$ python3 -q
>>> import numpy as np
>>> import numpy.linalg as la
>>> np.set_printoptions(suppress=True, linewidth=120)
>>> rnd = lambda a: np.round(a, 3) + 0
>>> data = np.loadtxt("arr.csv", delimiter=",")
>>> rnd(data)
array([[0.4  , 0.2  , 0.   , 0.2  , 0.   , 0.2  ],
       [0.5  , 0.5  , 0.   , 0.   , 0.   , 0.   ],
       [0.   , 0.   , 0.333, 0.   , 0.333, 0.333],
       [0.   , 0.   , 0.   , 1.   , 0.   , 0.   ],
       [0.   , 0.   , 0.333, 0.333, 0.333, 0.   ],
       [0.   , 0.   , 0.333, 0.   , 0.333, 0.333]])
>>> # row 5 repeats row 2
>>> Y = np.array([[0, 2, 1], [0, 0, 2], [2, 0, 0], [0, 2, 2], [0, 1, 2], [2, 0, 1]])
>>> la.matrix_rank(data @ Y)
np.int64(3)
>>> print(rnd(data @ Y))
[[0.4   1.2   1.4  ]
 [0.    1.    1.5  ]
 [1.333 0.333 1.   ]
 [0.    2.    2.   ]
 [0.667 1.    1.333]
 [1.333 0.333 1.   ]]
>>> rnd(Y.T @ data.T)
array([[0.4  , 0.   , 1.333, 0.   , 0.667, 1.333],
       [1.2  , 1.   , 0.333, 2.   , 1.   , 0.333],
       [1.4  , 1.5  , 1.   , 2.   , 1.333, 1.   ]])
>>> la.matrix_rank(np.vstack([data, Y.T]))
np.int64(6)
>>> rnd(np.einsum("ik,kj->ji", data, Y))
array([[0.4  , 0.   , 1.333, 0.   , 0.667, 1.333],
       [1.2  , 1.   , 0.333, 2.   , 1.   , 0.333],
       [1.4  , 1.5  , 1.   , 2.   , 1.333, 1.   ]])
>>> rnd(np.einsum("ij,ij->i", data, data))
array([0.28 , 0.5  , 0.333, 1.   , 0.333, 0.333])
>>> rnd(np.einsum("ij->j", data))
array([0.9  , 0.7  , 1.   , 1.533, 1.   , 0.867])
>>> cov = data.T @ data
>>> print(np.allclose(cov, cov.T))
True
>>> la.matrix_rank(cov)
np.int64(5)
>>> rnd(np.trace(cov)), rnd((data ** 2).sum())
(np.float64(2.78), np.float64(2.78))
>>> (data @ data.T).shape
(6, 6)
>>> rnd(la.eigvalsh(cov)[::-1])
array([1.234, 0.774, 0.679, 0.084, 0.009, 0.   ])
>>> rnd(la.svd(data, compute_uv=False) ** 2)
array([1.234, 0.774, 0.679, 0.084, 0.009, 0.   ])
>>> rnd(np.diag(cov))
array([0.41 , 0.29 , 0.333, 1.151, 0.333, 0.262])
>>> r = la.matrix_rank(data)
>>> r
np.int64(5)
>>> N = la.svd(data)[2][r:].T
>>> la.matrix_rank(data.T @ data), la.matrix_rank(data @ data.T)
(np.int64(5), np.int64(5))
>>> print(rnd(N @ N.T))
[[ 0.   0.   0.   0.   0.   0. ]
 [ 0.   0.   0.   0.   0.   0. ]
 [ 0.   0.   0.5  0.  -0.5  0. ]
 [ 0.   0.   0.   0.   0.   0. ]
 [ 0.   0.  -0.5  0.   0.5  0. ]
 [ 0.   0.   0.   0.   0.   0. ]]
>>> x = np.array([-4, 0, 0, 1, 1, 0])
>>> data @ np.ones(6)
array([1., 1., 1., 1., 1., 1.])
>>> print(rnd(data @ (2 * x)))
[-2.8   -4.     0.667  2.     1.333  0.667]
>>> rnd(data @ x)
array([-1.4  , -2.   ,  0.333,  1.   ,  0.667,  0.333])
>>> (data @ x).argmax()
np.int64(3)
>>> la.norm(data @ x) <= la.norm(data, 2) * la.norm(x) + 1e-9
np.True_
>>> np.sign((data @ x).round(6))
array([-1., -1.,  1.,  1.,  1.,  1.])
>>> rng = np.random.default_rng(66)
>>> z = rng.permutation(6)
>>> z
array([1, 0, 5, 4, 3, 2])
>>> Y = data[z][:, z]
>>> np.trace(Y)
np.float64(2.9)
>>> rnd(la.det(Y)), rnd(la.det(data[z]))
(np.float64(0.0), np.float64(0.0))
>>> print(rnd(Y))
[[0.5   0.5   0.    0.    0.    0.   ]
 [0.2   0.4   0.2   0.    0.2   0.   ]
 [0.    0.    0.333 0.333 0.    0.333]
 [0.    0.    0.    0.333 0.333 0.333]
 [0.    0.    0.    0.    1.    0.   ]
 [0.    0.    0.333 0.333 0.    0.333]]
>>> np.allclose(Y, data)
False
>>> F = np.load("test3.npy")
>>> F
array([[  -4.118,  -88.879,  -26.935,   31.964,   33.084, -100.166],
       [ -90.981,   48.143,    8.962,   -8.12 ,  -27.   ,   56.918],
       [-120.026,   23.959,    3.827,   -0.011,  -24.078,   31.993],
       [ 104.993,  -45.016,   27.136,  -24.073,    0.051,  -45.11 ],
       [  67.944,  -28.125,   54.984,  -48.133,  -29.949,  -18.079],
       [  72.098,  -99.934,  -29.881,   32.045,   47.994, -116.103]])
>>> np.argsort(-la.norm(data, axis=0).round(6), kind="stable")[:3]
array([3, 0, 2])
>>> la.matrix_rank(data, rtol=0.1)
np.int64(4)
>>> print(rnd(np.abs(la.eigvals(F)).max()))
146.104
>>> np.allclose(F, F.T)
False
>>> np.trace(F)
np.float64(-122.273)
>>> rnd(np.sort(np.abs(la.eigvals(F))))
array([  0.032,   0.217,   1.017,  39.093,  39.093, 146.104])
>>> print(np.allclose(F @ F.T, F.T @ F))
False
>>> X = np.load("x.npy")
>>> print(X)
[[4. 0.]
 [0. 4.]]
>>> # symmetric
>>> print([int(la.matrix_rank(la.matrix_power(X, p))) for p in range(1, 3)])
[2, 2]
>>> print(np.prod(np.diag(X)), rnd(la.det(X)))
16.0 16.0
>>> x = np.ones(2)
>>> for _ in range(3):
...     x = X @ x
...     x /= la.norm(x)
...     print(round(x @ X @ x, 3))
... 
4.0
4.0
4.0
>>> rnd(la.eigvalsh(X)[-1])
np.float64(4.0)
>>> print(rnd(x))
[0.707 0.707]
>>> Y = np.array([[0, 4, 0, 5, 0, 3, 0, 4],
...     [2, 3, 0, 1, 0, 3, 3, 0],
...     [5, 4, 2, 0, 2, 4, 4, 5],
...     [0, 2, 1, 3, 3, 2, 3, 3],
...     [4, 3, 3, 4, 4, 0, 5, 0],
...     [3, 4, 0, 2, 2, 5, 0, 5],
...     [3, 0, 1, 2, 1, 5, 2, 0],
...     [4, 5, 1, 4, 2, 5, 5, 2]])
>>> feats = Y - Y.T
>>> feats
array([[ 0,  2, -5,  5, -4,  0, -3,  0],
       [-2,  0, -4, -1, -3, -1,  3, -5],
       [ 5,  4,  0, -1, -1,  4,  3,  4],
       [-5,  1,  1,  0, -1,  0,  1, -1],
       [ 4,  3,  1,  1,  0, -2,  4, -2],
       [ 0,  1, -4,  0,  2,  0, -5,  0],
       [ 3, -3, -3, -1, -4,  5,  0, -5],
       [ 0,  5, -4,  1,  2,  0,  5,  0]])
>>> x = np.array([7, -5, 4, -8, 6, 7, -7, -4])
>>> rhs = feats @ x
>>> rhs
array([-73, -48,   8, -45, -25,  26,  63, -72])
>>> rnd(la.solve(feats, rhs))
array([ 7., -5.,  4., -8.,  6.,  7., -7., -4.])
>>> rnd(la.solve(feats.T, feats[5]))
array([0., 0., 0., 0., 0., 1., 0., 0.])
>>> print(rnd(la.solve(feats, 4 * rhs)))
[ 28. -20.  16. -32.  24.  28. -28. -16.]
>>> w1 = np.array([[3, -6, -8, -4],
...     [-4, 7, -1, 6],
...     [0, -5, 2, 4],
...     [-6, -2, 7, -9],
...     [-5, -9, -9, 1],
...     [1, -4, 1, 3],
...     [-6, 2, 6, 8],
...     [1, 9, 0, -2]])
>>> beta = np.array([-1, 8, 3, 7])
>>> H = np.maximum(feats @ w1 + beta, 0)
>>> (H > 0).mean(axis=0)
array([0.25 , 0.75 , 0.625, 0.625])
>>> W2 = np.array([[3, 0], [0, 3], [0, 1], [2, 0]])
>>> print((H @ W2).round(6).argmax(axis=1))
[1 1 1 1 0 0 0 1]
>>> Y = la.inv(feats)
>>> print(rnd(la.det(feats) * Y))
[[      0.    3732.   36076. -176648.  110716.   22392.   16172.  -54736.]
 [  -3732.       0.  156744.  323440.  232628.  257508.  -32344.  -89568.]
 [ -36076. -156744.       0.  228896.  177892.    1244.   39808. -114448.]
 [ 176648. -323440. -228896.       0.   27368. -201528.  129376.  213968.]
 [-110716. -232628. -177892.  -27368.       0.   53492.   95788.  238848.]
 [ -22392. -257508.   -1244.  201528.  -53492.       0.  237604.  144304.]
 [ -16172.   32344.  -39808. -129376.  -95788. -237604.       0.  169184.]
 [  54736.   89568.  114448. -213968. -238848. -144304. -169184.       0.]]
>>> rnd(la.det(feats) * la.det(Y))
np.float64(1.0)
>>> print((np.abs(Y) > 1e-9).astype(int))
[[0 1 1 1 1 1 1 1]
 [1 0 1 1 1 1 1 1]
 [1 1 0 1 1 1 1 1]
 [1 1 1 0 1 1 1 1]
 [1 1 1 1 0 1 1 1]
 [1 1 1 1 1 0 1 1]
 [1 1 1 1 1 1 0 1]
 [1 1 1 1 1 1 1 0]]
>>> rnd(la.slogdet(feats)[0])
np.float64(1.0)
>>> x = np.array([3, 2, 0, 5, -2, 4, -4, 2])
>>> rnd(la.svd(feats, compute_uv=False))
array([11.722, 11.722,  9.414,  9.414,  5.45 ,  5.45 ,  2.068,  2.068])
>>> rnd(la.eigvals(feats).real)
array([0., 0., 0., 0., 0., 0., 0., 0.])
>>> q = la.solve(np.eye(8) - feats, np.eye(8) + feats)
>>> rnd(q @ q.T)
array([[1., 0., 0., 0., 0., 0., 0., 0.],
       [0., 1., 0., 0., 0., 0., 0., 0.],
       [0., 0., 1., 0., 0., 0., 0., 0.],
       [0., 0., 0., 1., 0., 0., 0., 0.],
       [0., 0., 0., 0., 1., 0., 0., 0.],
       [0., 0., 0., 0., 0., 1., 0., 0.],
       [0., 0., 0., 0., 0., 0., 1., 0.],
       [0., 0., 0., 0., 0., 0., 0., 1.]])
>>> rnd(la.det(q))
np.float64(1.0)
